>>> import numpy as np
>>> np.set_printoptions(precision=2, suppress=True, linewidth=100, legacy="1.25")
>>> tidy = lambda a: np.round(a, 2) + 0
>>> A = np.load("x.npy")
>>> A
array([[14,  9,  5,  3, 11,  6,  2],
       [ 9, 13,  8,  1, 13,  2,  6],
       [ 5,  8, 13,  6, 12,  4,  8],
       [ 3,  1,  6,  9,  5,  8,  6],
       [11, 13, 12,  5, 18,  5, 10],
       [ 6,  2,  4,  8,  5, 10,  6],
       [ 2,  6,  8,  6, 10,  6, 12]])
>>> # equal to its transpose
>>> Y = A / np.linalg.norm(A, axis=1, keepdims=True)
>>> C2 = Y @ Y.T
>>> tidy(np.degrees(np.arccos(np.clip(C2[4, 0], -1, 1))))
24.86
>>> (np.abs(C2) > 0.9).astype(int)
array([[1, 1, 0, 0, 1, 0, 0],
       [1, 1, 1, 0, 1, 0, 0],
       [0, 1, 1, 0, 1, 0, 1],
       [0, 0, 0, 1, 0, 1, 0],
       [1, 1, 1, 0, 1, 0, 1],
       [0, 0, 0, 1, 0, 1, 0],
       [0, 0, 1, 0, 1, 0, 1]])
>>> print(tidy(np.linalg.norm(Y, axis=1)))
[1. 1. 1. 1. 1. 1. 1.]
>>> print((C2 - 2 * np.eye(7)).round(6).argmax(axis=1))
[1 4 4 5 1 3 2]
>>> tidy(C2[4])
array([0.91, 0.98, 0.96, 0.74, 1.  , 0.75, 0.9 ])
>>> np.argwhere(np.triu(np.abs(C2) > 0.95, 1))
array([[1, 4],
       [2, 4],
       [3, 5]])
>>> left, s, Vt = np.linalg.svd(A, full_matrices=False)
>>> (s > 1e-8).sum()
7
>>> np.allclose(left * s @ Vt, A)
True
>>> tidy(s / s[0])
array([1.  , 0.3 , 0.21, 0.08, 0.03, 0.02, 0.  ])
>>> tidy(Vt @ Vt.T)
array([[1., 0., 0., 0., 0., 0., 0.],
       [0., 1., 0., 0., 0., 0., 0.],
       [0., 0., 1., 0., 0., 0., 0.],
       [0., 0., 0., 1., 0., 0., 0.],
       [0., 0., 0., 0., 1., 0., 0.],
       [0., 0., 0., 0., 0., 1., 0.],
       [0., 0., 0., 0., 0., 0., 1.]])
>>> print(tidy(s))
[54.4  16.16 11.4   4.56  1.62  0.84  0.01]
>>> tidy(left.T @ A @ Vt.T)
array([[54.4 ,  0.  ,  0.  ,  0.  ,  0.  ,  0.  ,  0.  ],
       [ 0.  , 16.16,  0.  ,  0.  ,  0.  ,  0.  ,  0.  ],
       [ 0.  ,  0.  , 11.4 ,  0.  ,  0.  ,  0.  ,  0.  ],
       [ 0.  ,  0.  ,  0.  ,  4.56,  0.  ,  0.  ,  0.  ],
       [ 0.  ,  0.  ,  0.  ,  0.  ,  1.62,  0.  ,  0.  ],
       [ 0.  ,  0.  ,  0.  ,  0.  ,  0.  ,  0.84,  0.  ],
       [ 0.  ,  0.  ,  0.  ,  0.  ,  0.  ,  0.  ,  0.01]])
>>> tidy(np.abs(Vt[0]))
array([0.36, 0.4 , 0.41, 0.24, 0.55, 0.26, 0.35])
